In [1]: import numpy as np

In [2]: import numpy.linalg as la

In [3]: np.set_printoptions(precision=2, suppress=True, linewidth=120, sign=" ")

In [4]: def tidy(a):
   ...:     return np.round(a, 2) + 0
   ...: 

In [5]: Y = np.array([[1, -1, 1, -2],
   ...:     [3, -2, 3, 2],
   ...:     [1, 1, 2, -3],
   ...:     [1, -3, -3, 2],
   ...:     [-2, -2, -1, 0],
   ...:     [3, 1, 1, 3],
   ...:     [-2, 1, -3, -1]])

In [6]: basis = np.array([[-4, 2, -2, -1, 4, 2, 4],
   ...:     [-2, -1, 3, -5, -3, 5, -2],
   ...:     [-3, 4, 2, 5, 3, -3, -2],
   ...:     [-4, -1, 3, -4, 4, -4, 1]])

In [7]: rng = np.random.default_rng(96295)

In [8]: A = Y @ basis + 0.02 * rng.normal(size=(7, 7))

In [9]: tidy(A)
Out[9]: 
array([[  3.01,   9.01,  -9.02,  17.01,   2.02,   2.  ,   1.97],
       [-24.99,  18.02,   0.04,  14.01,  34.99, -20.98,  12.04],
       [  0.02,  12.01,  -4.05,  15.98,  -4.98,  12.98,  -5.01],
       [  2.99,  -8.98, -11.  ,  -9.01,  12.01, -12.  ,  18.02],
       [ 14.96,  -5.99,  -4.02,   7.01,  -5.  , -10.98,  -2.  ],
       [-29.01,   6.01,   8.  , -15.01,  24.  ,  -4.  ,  11.02],
       [ 19.02, -16.04,  -2.04, -14.05, -23.96,  14.01,  -5.03]])

In [10]: tidy(la.det(A))
Out[10]: np.float64(-38.09)

In [11]: tidy(np.sort(np.abs(la.eigvals(A))))
Out[11]: array([  0.04,   0.04,   0.04,  22.09,  22.09,  32.63,  32.63])

In [12]: print(tidy(np.abs(la.eigvals(A)).max()))
32.63

In [13]: U, sig, VT = la.svd(A)

In [14]: print(tidy(sig))
[ 76.5   41.79  32.67  16.49   0.04   0.04   0.01]

In [15]: np.argmax(sig[:-1] / (sig[1:] + 1e-6)) + 1
Out[15]: np.int64(4)

In [16]: Y = U[:, :4] @ np.diag(sig[:4]) @ VT[:4]

In [17]: tidy(np.abs(A - Y).max())
Out[17]: np.float64(0.02)

In [18]: print(tidy(la.norm(A - Y) / la.norm(A)))
0.0

In [19]: W0 = np.load("sample4.npy")

In [20]: W0
Out[20]: 
array([[ 1,  0,  0,  0,  0,  0],
       [ 0,  1,  0,  0,  0,  0],
       [-3, -3,  1,  0,  0,  0],
       [ 2, -1, -1,  1,  0,  0],
       [-1,  0, -3, -3,  1,  0],
       [-1,  2,  1,  1, -3,  1]])

In [21]: Y = la.inv(W0)

In [22]: tidy(W0 @ Y)
Out[22]: 
array([[ 1.,  0.,  0.,  0.,  0.,  0.],
       [ 0.,  1.,  0.,  0.,  0.,  0.],
       [ 0.,  0.,  1.,  0.,  0.,  0.],
       [ 0.,  0.,  0.,  1.,  0.,  0.],
       [ 0.,  0.,  0.,  0.,  1.,  0.],
       [ 0.,  0.,  0.,  0.,  0.,  1.]])

In [23]: np.allclose(Y, W0.T)
Out[23]: False

In [24]: U, sig, VT = la.svd(W0)

In [25]: tidy(sig)
Out[25]: array([ 5.2 ,  4.58,  3.71,  1.75,  0.47,  0.01])

In [26]: np.argmax(sig[:-1] / (sig[1:] + 1e-6)) + 1
Out[26]: np.int64(5)

In [27]: Y = U[:, :5] @ np.diag(sig[:5]) @ VT[:5]

In [28]: la.matrix_rank(Y)
Out[28]: np.int64(5)

In [29]: tidy(Y)
Out[29]: 
array([[ 1.  ,  0.  ,  0.  ,  0.  ,  0.  , -0.01],
       [ 0.  ,  1.  ,  0.  ,  0.  ,  0.  , -0.01],
       [-3.  , -3.  ,  1.  ,  0.  ,  0.  ,  0.  ],
       [ 2.  , -1.  , -1.  ,  1.  ,  0.  ,  0.  ],
       [-1.  ,  0.  , -3.  , -3.  ,  1.  ,  0.  ],
       [-1.  ,  2.  ,  1.  ,  1.  , -3.  ,  1.  ]])

In [30]: tidy(la.norm(W0 - Y) / la.norm(W0))
Out[30]: np.float64(0.0)

In [31]: rank = la.matrix_rank(Y)

In [32]: print(rank)
5

In [33]: N = la.svd(Y)[2][rank:].T

In [34]: [int(la.matrix_rank(np.delete(Y, i, axis=0))) for i in range(6)]
Out[34]: [5, 5, 5, 5, 5, 5]

In [35]: print(tidy(N[:, 0] / N[np.abs(N[:, 0]).round(6).argmax(), 0]))
[ 0.01  0.01  0.06  0.06  0.38  1.  ]

In [36]: tidy(N @ N.T)
Out[36]: 
array([[ 0.  ,  0.  ,  0.  ,  0.  ,  0.  ,  0.01],
       [ 0.  ,  0.  ,  0.  ,  0.  ,  0.  ,  0.01],
       [ 0.  ,  0.  ,  0.  ,  0.  ,  0.02,  0.05],
       [ 0.  ,  0.  ,  0.  ,  0.  ,  0.02,  0.05],
       [ 0.  ,  0.  ,  0.02,  0.02,  0.13,  0.33],
       [ 0.01,  0.01,  0.05,  0.05,  0.33,  0.87]])

In [37]: np.allclose(Y @ N, 0)
Out[37]: True
